$ ipython --no-banner

In [1]: import numpy as np

In [2]: np.set_printoptions(precision=3, suppress=True, linewidth=160, floatmode="fixed")

In [3]: rnd = lambda a: np.round(a, 3) + 0

In [4]: mat = np.arange(12).reshape(4, 3) + -3

In [5]: mat
Out[5]: 
array([[-3, -2, -1],
       [ 0,  1,  2],
       [ 3,  4,  5],
       [ 6,  7,  8]])

In [6]: U, sigma, vt = np.linalg.svd(mat)

In [7]: np.argmax(sigma[:-1] / (sigma[1:] + 1e-6)) + 1
Out[7]: np.int64(2)

In [8]: B = U[:, :2] @ np.diag(sigma[:2]) @ vt[:2]

In [9]: rnd(np.abs(mat - B).max())
Out[9]: np.float64(0.0)

In [10]: rnd(np.linalg.norm(mat - B) / np.linalg.norm(mat))
Out[10]: np.float64(0.0)

In [11]: rnd(B)
Out[11]: 
array([[-3.000, -2.000, -1.000],
       [ 0.000,  1.000,  2.000],
       [ 3.000,  4.000,  5.000],
       [ 6.000,  7.000,  8.000]])

In [12]: rng = np.random.default_rng(292)

In [13]: lab = rng.integers(0, 2, 3)

In [14]: X = np.array([[3, 1, 3], [-3, 2, -3], [-2, 3, -3]]) * (lab[:, None] == lab)

In [15]: X
Out[15]: 
array([[ 3,  1,  0],
       [-3,  2,  0],
       [ 0,  0, -3]])

In [16]: rnd(np.sort(np.abs(np.linalg.eigvals(X))))
Out[16]: array([3.000, 3.000, 3.000])

In [17]: X @ X
Out[17]: 
array([[  6,   5,   0],
       [-15,   1,   0],
       [  0,   0,   9]])

In [18]: rnd(np.abs(np.linalg.eigvals(X)).max())
Out[18]: np.float64(3.0)

In [19]: np.linalg.matrix_power(X, 4)
Out[19]: 
array([[ -39,   35,    0],
       [-105,  -74,    0],
       [   0,    0,   81]])

In [20]: np.allclose(X @ X.T, X.T @ X)
Out[20]: False

In [21]: np.allclose(X, X.T)
Out[21]: False

In [22]: np.trace(X)
Out[22]: np.int64(2)

In [23]: (X + X.T) / 2
Out[23]: 
array([[ 3.000, -1.000,  0.000],
       [-1.000,  2.000,  0.000],
       [ 0.000,  0.000, -3.000]])

In [24]: (X - X.T) / 2
Out[24]: 
array([[ 0.000,  2.000,  0.000],
       [-2.000,  0.000,  0.000],
       [ 0.000,  0.000,  0.000]])

In [25]: rnd(np.linalg.det(X))
Out[25]: np.float64(-27.0)

In [26]: B = X + rng.integers(-2, 3, (3, 1)) @ rng.integers(-2, 3, (1, 3))

In [27]: B
Out[27]: 
array([[ 1,  3,  0],
       [-5,  4,  0],
       [-2,  2, -3]])

In [28]: np.abs(B - X).sum(axis=1)
Out[28]: array([4, 4, 4])

In [29]: rnd(np.linalg.svd(B - X, compute_uv=False))
Out[29]: array([4.899, 0.000, 0.000])

In [30]: E = np.load("w.npy")

In [31]: E
Out[31]: 
array([[ 1, -1,  1],
       [ 1,  0,  0],
       [ 1,  1,  1]])

In [32]: B = E / np.linalg.norm(E, axis=1, keepdims=True)

In [33]: C2 = B @ B.T

In [34]: rnd(np.degrees(np.arccos(np.clip(C2[0, 1], -1, 1))))
Out[34]: np.float64(54.736)

In [35]: (C2 - 2 * np.eye(3)).round(6).argmax(axis=1)
Out[35]: array([1, 0, 1])

In [36]: rnd(C2)
Out[36]: 
array([[1.000, 0.577, 0.333],
       [0.577, 1.000, 0.577],
       [0.333, 0.577, 1.000]])

In [37]: (np.abs(C2) > 0.9).astype(int)
Out[37]: 
array([[1, 0, 0],
       [0, 1, 0],
       [0, 0, 1]])

In [38]: rnd(C2[0])
Out[38]: array([1.000, 0.577, 0.333])

In [39]: rnd(np.linalg.norm(B, axis=1))
Out[39]: array([1.000, 1.000, 1.000])

In [40]: P = np.triu(np.array([[2, 1, 2], [0, 1, 2], [1, 1, 3]]), 1) + np.eye(3)

In [41]: B = P @ E @ np.linalg.inv(P)

In [42]: np.trace(B), np.trace(E)
Out[42]: (np.float64(2.0), np.int64(2))

In [43]: P @ E - E @ P
Out[43]: 
array([[ 3.000,  1.000,  2.000],
       [ 2.000,  1.000,  0.000],
       [ 0.000, -1.000, -4.000]])

In [44]: q, V = np.linalg.qr(E[:, :1])[0], np.linalg.qr(E[:, 1:])[0]

In [45]: sigma = np.linalg.svd(q.T @ V, compute_uv=False)

In [46]: (sigma > 0.9).sum()
Out[46]: np.int64(0)

In [47]: rnd(sigma)
Out[47]: array([0.816])

In [48]: F = np.load("run12.npy")

In [49]: F
Out[49]: 
array([[ 0.050, -1.000,  1.000],
       [-1.000, -0.950,  3.000],
       [ 0.000, -1.000,  1.050]])

In [50]: x0 = np.array([-7, 6, 1])

In [51]: y = F @ x0

In [52]: beta, lr = np.zeros(3), 1 / np.linalg.norm(F, 2) ** 2

In [53]: for i in range(20):
    ...:     beta -= lr * F.T @ (F @ beta - y)
    ...:     if i % 5 == 0: print(i, round(np.linalg.norm(F @ beta - y), 3))
    ...: 
0 7.919
5 5.688
10 4.086
15 2.935

In [54]: rnd(np.linalg.cond(F))
Out[54]: np.float64(267.42)

In [55]: rnd(beta)
Out[55]: array([-3.610,  5.230,  1.517])

In [56]: u, g = F[1], F[0]

In [57]: rnd(u @ u)
Out[57]: np.float64(10.902)

In [58]: p = (u @ g) / (u @ u) * u

In [59]: rnd(p)
Out[59]: array([-0.358, -0.340,  1.073])

In [60]: rnd(np.outer(u, g))
Out[60]: 
array([[-0.050,  1.000, -1.000],
       [-0.048,  0.950, -0.950],
       [ 0.150, -3.000,  3.000]])

In [61]: np.linalg.matrix_rank(np.outer(u, g))
Out[61]: np.int64(1)

In [62]: rnd(g - p)
Out[62]: array([ 0.408, -0.660, -0.073])

In [63]: U, sigma, vt = np.linalg.svd(F)

In [64]: rnd(sigma)
Out[64]: array([3.756, 0.950, 0.014])

In [65]: np.argmax(sigma[:-1] / (sigma[1:] + 1e-6)) + 1
Out[65]: np.int64(2)

In [66]: B = U[:, :2] @ np.diag(sigma[:2]) @ vt[:2]

In [67]: rnd(B)
Out[67]: 
array([[ 0.042, -1.004,  0.996],
       [-1.000, -0.950,  3.000],
       [ 0.008, -0.996,  1.054]])

In [68]: np.linalg.matrix_rank(B)
Out[68]: np.int64(2)

In [69]: np.linalg.matrix_rank(F, rtol=0.05)
Out[69]: np.int64(2)

In [70]: rnd(np.abs(F - B).max())
Out[70]: np.float64(0.008)

In [71]: rnd(np.linalg.norm(F - B, 2)), rnd(sigma[2])
Out[71]: (np.float64(0.014), np.float64(0.014))

In [72]: u = np.array([0, -1, 3, -1])

In [73]: W0 = np.array([np.roll(u, i) for i in range(4)])

In [74]: W0
Out[74]: 
array([[ 0, -1,  3, -1],
       [-1,  0, -1,  3],
       [ 3, -1,  0, -1],
       [-1,  3, -1,  0]])

In [75]: np.linalg.matrix_power(W0, 3)
Out[75]: 
array([[ 18, -31,  45, -31],
       [-31,  18, -31,  45],
       [ 45, -31,  18, -31],
       [-31,  45, -31,  18]])

In [76]: rnd(np.sort(np.abs(np.linalg.eigvals(W0))))
Out[76]: array([1.000, 3.000, 3.000, 5.000])

In [77]: W0 @ W0
Out[77]: 
array([[11, -6,  2, -6],
       [-6, 11, -6,  2],
       [ 2, -6, 11, -6],
       [-6,  2, -6, 11]])

In [78]: rnd(np.abs(np.linalg.eigvals(W0)).max())
Out[78]: np.float64(5.0)

In [79]: np.sort(np.abs(np.fft.fft(W0[0]))), rnd(np.sort(np.linalg.svd(W0, compute_uv=False)))
Out[79]: (array([1.000, 3.000, 3.000, 5.000]), array([1.000, 3.000, 3.000, 5.000]))

In [80]: (W0 @ W0)[0]
Out[80]: array([11, -6,  2, -6])

In [81]: W0 @ np.ones(4)
Out[81]: array([1.000, 1.000, 1.000, 1.000])

In [82]: W0 @ (-1.0) ** np.arange(4)
Out[82]: array([ 5.000, -5.000,  5.000, -5.000])

In [83]: vals, V = np.linalg.eig(W0)

In [84]: rnd(np.sort(np.linalg.eigvals(W0.T)))
Out[84]: array([-3.000, -3.000,  1.000,  5.000])

In [85]: rnd(np.sort(np.linalg.eigvals(W0 @ W0)))
Out[85]: array([ 1.000,  9.000,  9.000, 25.000])

In [86]: np.all(np.linalg.eigvalsh(W0) > 0)
Out[86]: np.False_

In [87]: [round(float(np.linalg.det(W0[:i, :i])), 2) + 0 for i in range(1, 5)]
Out[87]: [0.0, -1.0, 6.0, 45.0]

In [88]: J = np.load("case12.npy")

In [89]: J
Out[89]: 
array([[0.300, 2.000, 1.000, 2.000],
       [0.000, 2.300, 0.000, 1.000],
       [1.000, 1.000, 1.300, 0.000],
       [0.000, 2.000, 1.000, 2.300]])

In [90]: np.kron(np.eye(2, dtype=int), X)
Out[90]: 
array([[ 3,  1,  0,  0,  0,  0],
       [-3,  2,  0,  0,  0,  0],
       [ 0,  0, -3,  0,  0,  0],
       [ 0,  0,  0,  3,  1,  0],
       [ 0,  0,  0, -3,  2,  0],
       [ 0,  0,  0,  0,  0, -3]])

In [91]: rnd(np.linalg.det(X[::-1]))
Out[91]: np.float64(27.0)

In [92]: np.einsum("ii->", X)
Out[92]: np.int64(2)

In [93]: rnd(np.linalg.eigvals(X).sum().real)
Out[93]: np.float64(2.0)

In [94]: np.einsum("ij,ji->", X, X)
Out[94]: np.int64(16)

In [95]: def softmax(z):
    ...:     e = np.exp(z - z.max(axis=-1, keepdims=True))
    ...:     return e / e.sum(axis=-1, keepdims=True)
    ...: 

In [96]: softmax(E).sum(axis=1)
Out[96]: array([1.000, 1.000, 1.000])

In [97]: rnd(softmax(E[2] + 5))
Out[97]: array([0.333, 0.333, 0.333])

In [98]: S = E @ E.T / np.sqrt(3)

In [99]: rnd(softmax(S + np.triu(np.full(S.shape, -np.inf), 1)))
Out[99]: 
array([[1.000, 0.000, 0.000],
       [0.500, 0.500, 0.000],
       [0.193, 0.193, 0.613]])

In [100]: rnd(softmax(S)[2] @ E)
Out[100]: array([1.000, 0.420, 0.807])

In [101]: softmax(S).round(6).argmax(axis=1)
Out[101]: array([0, 0, 2])
